In [1]: import numpy as np

In [2]: from numpy import linalg as LA

In [3]: np.set_printoptions(precision=2, suppress=True, linewidth=100, legacy="1.25")

In [4]: tidy = lambda a: np.round(a, 2) + 0

In [5]: X = np.array([[1.3, -0.4, -0.8],
   ...:     [-0.4, -1.4, 1.6],
   ...:     [0.2, -0.7, -1.1],
   ...:     [-0.7, -1.3, -0.7],
   ...:     [-0.4, -1.0, -1.0],
   ...:     [-0.4, 0.1, -1.1],
   ...:     [0.0, -1.4, 1.0],
   ...:     [-1.3, -0.6, 1.1],
   ...:     [0.1, -0.2, 0.6],
   ...:     [0.5, 1.4, -0.9],
   ...:     [0.7, -0.8, 1.0],
   ...:     [0.6, -0.5, 0.7],
   ...:     [1.3, 0.3, 2.2],
   ...:     [-0.6, -1.1, -0.3],
   ...:     [-1.8, -0.5, -1.4],
   ...:     [0.2, 2.1, 0.8],
   ...:     [-0.7, 1.4, -0.5],
   ...:     [0.8, 0.0, 0.2],
   ...:     [1.1, -1.2, 0.3],
   ...:     [-1.0, 0.2, -0.8]])

In [6]: rng = np.random.default_rng(69)

In [7]: X[:, 1] = -1 * X[:, 0] + 0.1 * rng.normal(size=20)

In [8]: tidy(X)
Out[8]: 
array([[ 1.3 , -1.23, -0.8 ],
       [-0.4 ,  0.43,  1.6 ],
       [ 0.2 ,  0.07, -1.1 ],
       [-0.7 ,  0.6 , -0.7 ],
       [-0.4 ,  0.24, -1.  ],
       [-0.4 ,  0.5 , -1.1 ],
       [ 0.  ,  0.1 ,  1.  ],
       [-1.3 ,  1.25,  1.1 ],
       [ 0.1 , -0.11,  0.6 ],
       [ 0.5 , -0.53, -0.9 ],
       [ 0.7 , -0.65,  1.  ],
       [ 0.6 , -0.64,  0.7 ],
       [ 1.3 , -1.23,  2.2 ],
       [-0.6 ,  0.67, -0.3 ],
       [-1.8 ,  1.78, -1.4 ],
       [ 0.2 , -0.24,  0.8 ],
       [-0.7 ,  0.81, -0.5 ],
       [ 0.8 , -0.75,  0.2 ],
       [ 1.1 , -0.93,  0.3 ],
       [-1.  ,  0.96, -0.8 ]])

In [9]: B = np.c_[X[:, :2] @ np.array([[-2, -3], [3, -1]]), np.array([-2, 0, -1, 0, 1, 5, -5, -2, -4, 1, -2, 1, -5, 1, 4, 4, 2, 4, -5, -2])]

In [10]: tidy(B)
Out[10]: 
array([[-6.29, -2.67, -2.  ],
       [ 2.1 ,  0.77,  0.  ],
       [-0.2 , -0.67, -1.  ],
       [ 3.2 ,  1.5 ,  0.  ],
       [ 1.52,  0.96,  1.  ],
       [ 2.31,  0.7 ,  5.  ],
       [ 0.29, -0.1 , -5.  ],
       [ 6.34,  2.65, -2.  ],
       [-0.52, -0.19, -4.  ],
       [-2.6 , -0.97,  1.  ],
       [-3.34, -1.45, -2.  ],
       [-3.13, -1.16,  1.  ],
       [-6.29, -2.67, -5.  ],
       [ 3.21,  1.13,  1.  ],
       [ 8.95,  3.62,  4.  ],
       [-1.12, -0.36,  4.  ],
       [ 3.83,  1.29,  2.  ],
       [-3.86, -1.65,  4.  ],
       [-4.99, -2.37, -5.  ],
       [ 4.87,  2.04, -2.  ]])

In [11]: tidy(LA.norm(LA.qr(X)[0].T @ B, axis=0) ** 2 / ((B ** 2).sum(axis=0) + 1e-12))
Out[11]: array([1.  , 1.  , 0.29])

In [12]: LA.matrix_rank(np.c_[X, B])
Out[12]: 4

In [13]: W0 = np.array([[-0.7, -0.1, 0.5],
    ...:     [0.0, -0.4, -1.8],
    ...:     [0.4, 0.1, -0.6],
    ...:     [-0.1, -1.6, -2.3],
    ...:     [-1.5, -0.8, 1.1],
    ...:     [-0.3, -1.2, -1.0],
    ...:     [-0.8, -1.9, 1.3],
    ...:     [1.2, -1.9, -1.4],
    ...:     [-2.0, 0.9, -1.3],
    ...:     [-0.7, 0.5, -0.3],
    ...:     [-0.8, 1.2, 0.2],
    ...:     [1.0, -1.6, -1.5],
    ...:     [-0.3, 0.1, -0.1],
    ...:     [0.1, 1.8, 0.8],
    ...:     [1.1, 0.1, 0.5],
    ...:     [1.0, 1.3, -0.1],
    ...:     [-0.1, 1.3, 1.3],
    ...:     [2.6, 2.7, -1.5],
    ...:     [-0.3, 0.4, -0.2],
    ...:     [0.6, -0.7, 0.1],
    ...:     [1.1, -1.1, 0.0],
    ...:     [1.1, -0.5, 0.0],
    ...:     [0.0, -0.3, 0.2],
    ...:     [-2.4, 0.5, 0.0]])

In [14]: W0[1] *= 20

In [15]: W0
Out[15]: 
array([[ -0.7,  -0.1,   0.5],
       [  0. ,  -8. , -36. ],
       [  0.4,   0.1,  -0.6],
       [ -0.1,  -1.6,  -2.3],
       [ -1.5,  -0.8,   1.1],
       [ -0.3,  -1.2,  -1. ],
       [ -0.8,  -1.9,   1.3],
       [  1.2,  -1.9,  -1.4],
       [ -2. ,   0.9,  -1.3],
       [ -0.7,   0.5,  -0.3],
       [ -0.8,   1.2,   0.2],
       [  1. ,  -1.6,  -1.5],
       [ -0.3,   0.1,  -0.1],
       [  0.1,   1.8,   0.8],
       [  1.1,   0.1,   0.5],
       [  1. ,   1.3,  -0.1],
       [ -0.1,   1.3,   1.3],
       [  2.6,   2.7,  -1.5],
       [ -0.3,   0.4,  -0.2],
       [  0.6,  -0.7,   0.1],
       [  1.1,  -1.1,   0. ],
       [  1.1,  -0.5,   0. ],
       [  0. ,  -0.3,   0.2],
       [ -2.4,   0.5,   0. ]])

In [16]: cen = (W0 - W0.mean(axis=0)) / W0.std(axis=0)

In [17]: tidy(cen.std(axis=0))
Out[17]: array([1., 1., 1.])

In [18]: np.argwhere(np.abs(cen) > 2)
Out[18]: 
array([[ 1,  1],
       [ 1,  2],
       [17,  0],
       [23,  0]])

In [19]: beta = LA.lstsq(np.delete(cen, 2, axis=1), cen[:, 2])[0]

In [20]: tidy(1 - np.var(cen[:, 2] - np.delete(cen, 2, axis=1) @ beta))
Out[20]: 0.66

In [21]: tidy(beta)
Out[21]: array([-0.05,  0.81])

In [22]: m1 = np.array([[29, -2, 8], [-9, -103, 5], [-6, 2, -79]])

In [23]: B = m1 + rng.integers(-2, 3, (3, 2)) @ rng.integers(-2, 3, (2, 3))

In [24]: B
Out[24]: 
array([[  25,    1,   12],
       [  -9, -104,    3],
       [  -2,   -2,  -85]])

In [25]: tidy(LA.svd(B - m1, compute_uv=False))
Out[25]: array([10.57,  1.5 ,  0.  ])

In [26]: np.abs(B - m1).sum(axis=1)
Out[26]: array([11,  3, 14])

In [27]: B - m1
Out[27]: 
array([[-4,  3,  4],
       [ 0, -1, -2],
       [ 4, -4, -6]])

In [28]: LA.matrix_rank(B - m1, tol=1e-8)
Out[28]: 2

In [29]: O = m1.astype(float).copy()

In [30]: for j in range(3):
    ...:     O[:, j] -= O[:, :j] @ (O[:, :j].T @ O[:, j])
    ...:     O[:, j] /= LA.norm(O[:, j])
    ...: 

In [31]: tidy(O)
Out[31]: 
array([[ 0.94, -0.28, -0.21],
       [-0.29, -0.96, -0.01],
       [-0.19,  0.07, -0.98]])

In [32]: tidy(O.T @ m1)
Out[32]: 
array([[ 30.95,  27.69,  21.36],
       [  0.  ,  99.25, -12.9 ],
       [  0.  ,   0.  ,  75.55]])

In [33]: cen = W0 - W0.mean(axis=0)

In [34]: evecs = LA.svd(cen)[2][:1]

In [35]: B = cen - cen @ evecs.T @ evecs

In [36]: LA.norm(B, axis=1).round(6).argmax()
Out[36]: 17

In [37]: tidy(np.diag(evecs.T @ evecs))
Out[37]: array([0.  , 0.05, 0.95])

In [38]: B = m1 / LA.norm(m1, axis=1, keepdims=True)

In [39]: cov = B @ B.T

In [40]: (np.abs(cov) > 0.9).astype(int)
Out[40]: 
array([[1, 0, 0],
       [0, 1, 0],
       [0, 0, 1]])

In [41]: tidy(LA.norm(B, axis=1))
Out[41]: array([1., 1., 1.])

In [42]: tidy(np.degrees(np.arccos(np.clip(cov[1, 0], -1, 1))))
Out[42]: 90.28

In [43]: np.argwhere(np.triu(np.abs(cov) > 0.95, 1))
Out[43]: array([], shape=(0, 2), dtype=int64)

In [44]: T = np.stack([m1, 4 * m1, m1[::-1]])

In [45]: LA.matrix_rank(T.reshape(3, -1))
Out[45]: 2

In [46]: tidy(LA.norm(T, axis=(1, 2)))
Out[46]: array([133.81, 535.24, 133.81])

In [47]: feats = np.loadtxt("sample8.csv", delimiter=",")

In [48]: feats
Out[48]: 
array([[ 6., -3., -8.],
       [-3.,  6., -3.],
       [-8., -3.,  6.]])

In [49]: # symmetric

In [50]: B = feats / np.sqrt((feats ** 2).mean(axis=1, keepdims=True))

In [51]: tidy(LA.norm(B, axis=1))
Out[51]: array([1.73, 1.73, 1.73])

In [52]: LA.matrix_rank(feats - feats.mean(axis=1, keepdims=True))
Out[52]: 2

In [53]: LA.matrix_rank(B) == LA.matrix_rank(feats)
Out[53]: True

In [54]: np.allclose(feats @ feats.T, feats.T @ feats)
Out[54]: True

In [55]: tidy(np.abs(LA.eigvals(feats)).max())
Out[55]: 14.0

In [56]: feats @ feats
Out[56]: 
array([[109., -12., -87.],
       [-12.,  54., -12.],
       [-87., -12., 109.]])

In [57]: tidy(np.sort(np.abs(LA.eigvals(feats))))
Out[57]: array([ 3.83,  7.83, 14.  ])

In [58]: (feats + feats.T) / 2
Out[58]: 
array([[ 6., -3., -8.],
       [-3.,  6., -3.],
       [-8., -3.,  6.]])

In [59]: (feats - feats.T) / 2
Out[59]: 
array([[0., 0., 0.],
       [0., 0., 0.],
       [0., 0., 0.]])

In [60]: tidy(LA.matrix_power(feats, 2))
Out[60]: 
array([[109., -12., -87.],
       [-12.,  54., -12.],
       [-87., -12., 109.]])

In [61]: tidy(LA.det(feats))
Out[61]: -420.0

In [62]: np.allclose(feats, feats.T)
Out[62]: True
